In [1]: import numpy as np

In [2]: np.set_printoptions(suppress=True, linewidth=100)

In [3]: mat = np.load("layer2.npy")

In [4]: mat
Out[4]: 
array([[0, 0, 1],
       [0, 1, 0],
       [1, 0, 0]])

In [5]: # rows sum to 1

In [6]: np.flatnonzero(np.linalg.matrix_power((mat != 0) + (mat.T != 0) + np.eye(3), 3)[2])
Out[6]: array([0, 2])

In [7]: print(np.round(np.linalg.det(mat), 2))
-1.0

In [8]: (np.linalg.matrix_power((mat != 0) + (mat.T != 0) + np.eye(3), 3) > 0).astype(int)
Out[8]: 
array([[1, 0, 1],
       [0, 1, 0],
       [1, 0, 1]])

In [9]: (mat != 0).astype(int)
Out[9]: 
array([[0, 0, 1],
       [0, 1, 0],
       [1, 0, 0]])

In [10]: Y = np.linalg.inv(mat)

In [11]: Y
Out[11]: 
array([[0., 0., 1.],
       [0., 1., 0.],
       [1., 0., 0.]])

In [12]: np.allclose(Y, mat.T)
Out[12]: True

In [13]: round(np.linalg.slogdet(mat)[0], 2)
Out[13]: np.float64(-1.0)

In [14]: (np.abs(Y) > 1e-9).astype(int)
Out[14]: 
array([[0, 0, 1],
       [0, 1, 0],
       [1, 0, 0]])

In [15]: np.round(np.linalg.cond(mat), 2)
Out[15]: np.float64(1.0)

In [16]: np.round(np.linalg.inv(Y), 2)
Out[16]: 
array([[0., 0., 1.],
       [0., 1., 0.],
       [1., 0., 0.]])

In [17]: X = np.load("w.npy")

In [18]: X
Out[18]: 
array([[0, 1, 0],
       [1, 0, 0],
       [0, 0, 1]])

In [19]: # symmetric

In [20]: np.round(np.linalg.pinv(X), 2)
Out[20]: 
array([[0., 1., 0.],
       [1., 0., 0.],
       [0., 0., 1.]])

In [21]: (np.linalg.matrix_power((X != 0) + (X.T != 0) + np.eye(3), 3) > 0).astype(int)
Out[21]: 
array([[1, 1, 0],
       [1, 1, 0],
       [0, 0, 1]])

In [22]: hat = np.triu(np.array([[8, -2, -6], [1, 2, 1], [0, -7, -2]]), 1) + np.eye(3)

In [23]: Y = hat @ X @ np.linalg.inv(hat)

In [24]: Y
Out[24]: 
array([[ -2.,  -3., -15.],
       [  1.,   2.,   5.],
       [  0.,   0.,   1.]])

In [25]: round(float(np.linalg.det(Y)), 2)
Out[25]: -1.0

In [26]: print(np.linalg.matrix_rank(Y))
3

In [27]: np.poly(Y)
Out[27]: array([ 1., -1., -1.,  1.])

In [28]: hat @ X - X @ hat
Out[28]: 
array([[-2.,  0., -7.],
       [ 0.,  2.,  7.],
       [ 0.,  0.,  0.]])

In [29]: u = np.array([2, -1, -2])

In [30]: Y = X + np.outer(u, np.eye(3)[2])

In [31]: round(float(np.linalg.det(Y) / np.linalg.det(X)), 2), round(1 + np.linalg.solve(X, u)[2], 2)
Out[31]: (-1.0, np.float64(-1.0))

In [32]: np.linalg.matrix_rank(Y - X)
Out[32]: np.int64(1)

In [33]: Y
Out[33]: 
array([[ 0.,  1.,  2.],
       [ 1.,  0., -1.],
       [ 0.,  0., -1.]])

In [34]: x0 = np.array([3, 1, 1])

In [35]: 3 - np.linalg.matrix_rank(X - np.eye(3), tol=1e-8)
Out[35]: np.int64(2)

In [36]: [p for p in range(1, 25) if np.allclose(np.linalg.matrix_power(X, p), np.eye(3))]
Out[36]: [2, 4, 6, 8, 10, 12, 14, 16, 18, 20, 22, 24]

In [37]: round(float(np.linalg.det(X)), 2)
Out[37]: -1.0

In [38]: np.round(np.abs(np.linalg.eigvals(X)), 2)
Out[38]: array([1., 1., 1.])

In [39]: print(round(float(np.linalg.norm(x0)), 2), round(float(np.linalg.norm(X @ x0)), 2))
3.32 3.32

In [40]: M = np.load("a.npy")

In [41]: print(M.round(2) + 0)
[[ 0.03  0.03 -0.06 -0.06  0.13  0.01  0.  ]
 [ 0.03  0.85  0.11  0.11  0.14 -0.27 -0.1 ]
 [-0.06  0.11  0.17  0.17 -0.3  -0.08 -0.03]
 [-0.06  0.11  0.17  0.17 -0.3  -0.08 -0.03]
 [ 0.13  0.14 -0.3  -0.3   0.67  0.04  0.01]
 [ 0.01 -0.27 -0.08 -0.08  0.04  0.09  0.04]
 [ 0.   -0.1  -0.03 -0.03  0.01  0.04  0.01]]

In [42]: x0 = np.array([7, 0, -6, -7, 8, -8, 6])

In [43]: np.round(M @ x0, 2)
Out[43]: array([ 1.99,  1.43, -4.59, -4.59,  9.94,  0.85,  0.23])

In [44]: evals, V = np.linalg.eigh(M)

In [45]: np.unique(evals.round(6) + 0, return_counts=True)[1]
Out[45]: array([5, 2])

In [46]: evals.sum(), np.trace(M)
Out[46]: (np.float64(2.0), np.float64(2.0))

In [47]: print(np.round(np.linalg.eigvalsh(M @ M), 2) + 0)
[0. 0. 0. 0. 0. 1. 1.]

In [48]: evals.round(2) + 0
Out[48]: array([0., 0., 0., 0., 0., 1., 1.])

In [49]: def softmax(z):
    ...:     e = np.exp(z - z.max(axis=-1, keepdims=True))
    ...:     return e / e.sum(axis=-1, keepdims=True)
    ...: 

In [50]: np.round(softmax(M[2] + -1), 2)
Out[50]: array([0.13, 0.16, 0.17, 0.17, 0.1 , 0.13, 0.14])

In [51]: np.round(softmax(M).sum(axis=1), 2)
Out[51]: array([1., 1., 1., 1., 1., 1., 1.])

In [52]: np.round(softmax(M[2]), 2)
Out[52]: array([0.13, 0.16, 0.17, 0.17, 0.1 , 0.13, 0.14])

In [53]: att = M @ M.T / np.sqrt(7)

In [54]: print(softmax(att).round(6).argmax(axis=1))
[4 1 2 2 4 5 5]

In [55]: np.round(softmax(att + np.triu(np.full(att.shape, -np.inf), 1)), 2)
Out[55]: 
array([[1.  , 0.  , 0.  , 0.  , 0.  , 0.  , 0.  ],
       [0.42, 0.58, 0.  , 0.  , 0.  , 0.  , 0.  ],
       [0.32, 0.34, 0.35, 0.  , 0.  , 0.  , 0.  ],
       [0.24, 0.25, 0.26, 0.26, 0.  , 0.  , 0.  ],
       [0.2 , 0.2 , 0.17, 0.17, 0.25, 0.  , 0.  ],
       [0.17, 0.15, 0.16, 0.16, 0.17, 0.18, 0.  ],
       [0.14, 0.14, 0.14, 0.14, 0.14, 0.15, 0.14]])

In [56]: np.round(M @ np.linalg.pinv(M) @ M, 2) + 0
Out[56]: 
array([[ 0.03,  0.03, -0.06, -0.06,  0.13,  0.01,  0.  ],
       [ 0.03,  0.85,  0.11,  0.11,  0.14, -0.27, -0.1 ],
       [-0.06,  0.11,  0.17,  0.17, -0.3 , -0.08, -0.03],
       [-0.06,  0.11,  0.17,  0.17, -0.3 , -0.08, -0.03],
       [ 0.13,  0.14, -0.3 , -0.3 ,  0.67,  0.04,  0.01],
       [ 0.01, -0.27, -0.08, -0.08,  0.04,  0.09,  0.04],
       [ 0.  , -0.1 , -0.03, -0.03,  0.01,  0.04,  0.01]])

In [57]: Uu, sv, Vh = np.linalg.svd(M)

In [58]: V = Vh[:(sv > 1e-8).sum()]

In [59]: rng = np.random.default_rng(94)

In [60]: x0 = M[4] + 3 * M[1] + rng.integers(2) * np.eye(7)[3]

In [61]: x0.round(2)
Out[61]: array([ 0.22,  2.7 ,  0.02,  0.02,  1.09, -0.76, -0.3 ])

In [62]: np.allclose(V.T @ V @ x0, x0)
Out[62]: True

In [63]: np.linalg.matrix_rank(np.vstack([M, x0]))
Out[63]: np.int64(2)

In [64]: arr = np.loadtxt("x.csv", delimiter=",")

In [65]: arr
Out[65]: 
array([[ 6.,  5.,  2.,  5.,  0.,  6.],
       [ 3.,  1.,  1.,  4.,  0.,  4.],
       [ 2.,  0.,  2.,  4.,  1.,  5.],
       [ 2.,  2.,  5.,  3.,  1.,  5.],
       [ 2.,  5.,  1.,  2.,  0.,  1.],
       [ 2.,  5.,  1.,  2.,  0.,  1.],
       [ 2.,  5.,  1.,  2.,  0.,  1.],
       [ 2.,  2.,  5.,  3.,  1.,  5.],
       [ 3.,  1.,  1.,  4.,  0.,  4.],
       [ 6.,  5.,  2.,  5.,  0.,  6.],
       [ 4.,  0.,  1.,  3.,  0.,  5.],
       [ 4.,  0.,  1.,  3.,  0.,  5.],
       [ 0.,  0.,  0.,  0.,  0.,  0.],
       [ 6.,  2.,  6.,  6.,  1., 10.],
       [13.,  5., 14., 18.,  2., 23.],
       [ 2.,  0.,  2.,  4.,  1.,  5.],
       [ 0.,  0.,  0.,  0.,  0.,  0.],
       [ 0.,  0.,  0.,  0.,  0.,  0.],
       [ 8.,  2.,  8., 10.,  2., 15.],
       [ 6.,  5.,  2.,  5.,  0.,  6.],
       [ 2.,  2.,  5.,  4.,  0.,  4.],
       [ 0.,  0.,  0.,  0.,  0.,  0.],
       [ 5.,  6.,  2.,  6.,  0.,  5.],
       [ 5.,  6.,  2.,  6.,  0.,  5.],
       [ 2.,  5.,  1.,  2.,  0.,  1.],
       [ 3.,  1.,  1.,  4.,  0.,  4.],
       [ 2.,  5.,  1.,  2.,  0.,  1.],
       [ 0.,  0.,  0.,  0.,  0.,  0.],
       [ 4.,  7.,  6.,  5.,  1.,  6.],
       [ 0.,  0.,  0.,  0.,  0.,  0.],
       [ 8.,  7.,  7.,  8.,  1., 11.],
       [ 4.,  0.,  1.,  3.,  0.,  5.],
       [ 4.,  4., 10.,  7.,  1.,  9.],
       [ 2.,  2.,  5.,  4.,  0.,  4.]])

In [66]: blk = np.stack([arr, 2 * arr, arr[::-1]])

In [67]: (blk @ arr.T).shape
Out[67]: (3, 34, 34)

In [68]: np.round(np.linalg.norm(arr, 1), 2), round(np.linalg.norm(arr, np.inf), 2)
Out[68]: (np.float64(162.0), np.float64(75.0))

In [69]: round(np.linalg.norm(arr[25] - arr[5]), 2)
Out[69]: np.float64(5.48)

In [70]: feats = np.array([[2, 1, 1, 1, 1, 1],
    ...:     [1, 2, 1, 1, 1, 1],
    ...:     [1, 1, 2, 1, 1, 1],
    ...:     [1, 1, 1, 2, 1, 1],
    ...:     [1, 1, 1, 1, 2, 1],
    ...:     [1, 1, 1, 1, 1, 2]])

In [71]: L = np.linalg.cholesky(feats)

In [72]: np.linalg.eigvalsh(feats).min() > 0
Out[72]: np.True_

In [73]: L.round(2)
Out[73]: 
array([[1.41, 0.  , 0.  , 0.  , 0.  , 0.  ],
       [0.71, 1.22, 0.  , 0.  , 0.  , 0.  ],
       [0.71, 0.41, 1.15, 0.  , 0.  , 0.  ],
       [0.71, 0.41, 0.29, 1.12, 0.  , 0.  ],
       [0.71, 0.41, 0.29, 0.22, 1.1 , 0.  ],
       [0.71, 0.41, 0.29, 0.22, 0.18, 1.08]])

In [74]: m1 = np.array([[-1.0, 0.8, 0.1, 0.4, -0.3, -1.1, 1.2],
    ...:     [-1.4, 0.1, -0.5, -0.4, -0.6, -0.4, 0.1],
    ...:     [2.4, 0.5, 1.7, 0.3, -0.6, -1.1, 1.4]])

In [75]: m1[:, 5] *= 10

In [76]: m1
Out[76]: 
array([[ -1. ,   0.8,   0.1,   0.4,  -0.3, -11. ,   1.2],
       [ -1.4,   0.1,  -0.5,  -0.4,  -0.6,  -4. ,   0.1],
       [  2.4,   0.5,   1.7,   0.3,  -0.6, -11. ,   1.4]])

In [77]: Y = np.array([[3, -1], [2, 3], [0, 2], [-2, 3], [0, -3], [3, -1], [2, 1]])

In [78]: np.round(m1 @ Y, 2)
Out[78]: 
array([[-32.8,  17.9],
       [-15. ,   5.4],
       [-22.6,  17.6]])

In [79]: np.round(np.einsum("ij->j", m1), 2)
Out[79]: array([  0. ,   1.4,   1.3,   0.3,  -1.5, -26. ,   2.7])

In [80]: np.round(np.einsum("ik,kj->ji", m1, Y), 2)
Out[80]: 
array([[-32.8, -15. , -22.6],
       [ 17.9,   5.4,  17.6]])

In [81]: Y = m1 / np.sqrt((m1 ** 2).mean(axis=1, keepdims=True))

In [82]: print(np.linalg.matrix_rank(m1 - m1.mean(axis=1, keepdims=True)))
3

In [83]: u = np.array([-4, -3, 1])

In [84]: np.round(np.correlate(m1[2], m1[0], "full"), 2)
Out[84]: 
array([  2.88, -25.8 ,  -4.18, -17.53,  -4.09,  -4.04, 121.15, -11.45,  -6.34,  -1.32,  -8.06,
        12.12,  -1.4 ])

In [85]: Uu, sv, Vh = np.linalg.svd(m1, full_matrices=False)

In [86]: sv.round(2)
Out[86]: array([16.26,  3.22,  0.73])

In [87]: np.allclose(Uu * sv @ Vh, m1)
Out[87]: True

In [88]: (sv > 1e-8).sum()
Out[88]: np.int64(3)

In [89]: np.round(np.cumsum(sv ** 2) / np.sum(sv ** 2), 2)
Out[89]: array([0.96, 1.  , 1.  ])

In [90]: W = np.array([[5, 1, 4, 5, -2],
    ...:     [-4, 5, -5, -1, 1],
    ...:     [0, 5, -1, 2, -4],
    ...:     [-2, 5, 1, -2, -2],
    ...:     [-2, 1, -1, 1, 2],
    ...:     [-3, 3, -3, -5, 3],
    ...:     [-1, -2, -3, 5, -4]])

In [91]: coef = np.array([-3, -2, 1, -1, -5])

In [92]: hid = np.maximum(m1 @ W + coef, 0)

In [93]: print(np.linalg.matrix_rank(hid))
3

In [94]: (hid > 0).astype(int)
Out[94]: 
array([[1, 0, 1, 1, 0],
       [1, 0, 1, 1, 0],
       [1, 0, 1, 1, 0]])

In [95]: hid.round(2)
Out[95]: 
array([[20.4,  0. , 23. , 53.3,  0. ],
       [ 3.5,  0. ,  7.3, 11.6,  0. ],
       [39.2,  0. , 36.1, 74.7,  0. ]])

In [96]: Z = np.array([[-2, 2, -2], [1, 2, 2], [-2, -1, 1], [2, 1, -2], [2, -2, 2]])

In [97]: np.round(hid @ Z, 2)
Out[97]: 
array([[  19.8,   71.1, -124.4],
       [   1.6,   11.3,  -22.9],
       [  -1.2,  117. , -191.7]])

In [98]: (hid @ Z).round(6).argmax(axis=1)
Out[98]: array([1, 1, 1])

In [99]: W @ Z
Out[99]: 
array([[-11,  17, -18],
       [ 23,   4,  17],
       [  3,  21,  -3],
       [ -1,   7,  15],
       [ 13,  -4,   7],
       [ 11,  -8,  25],
       [  8,  10, -23]])
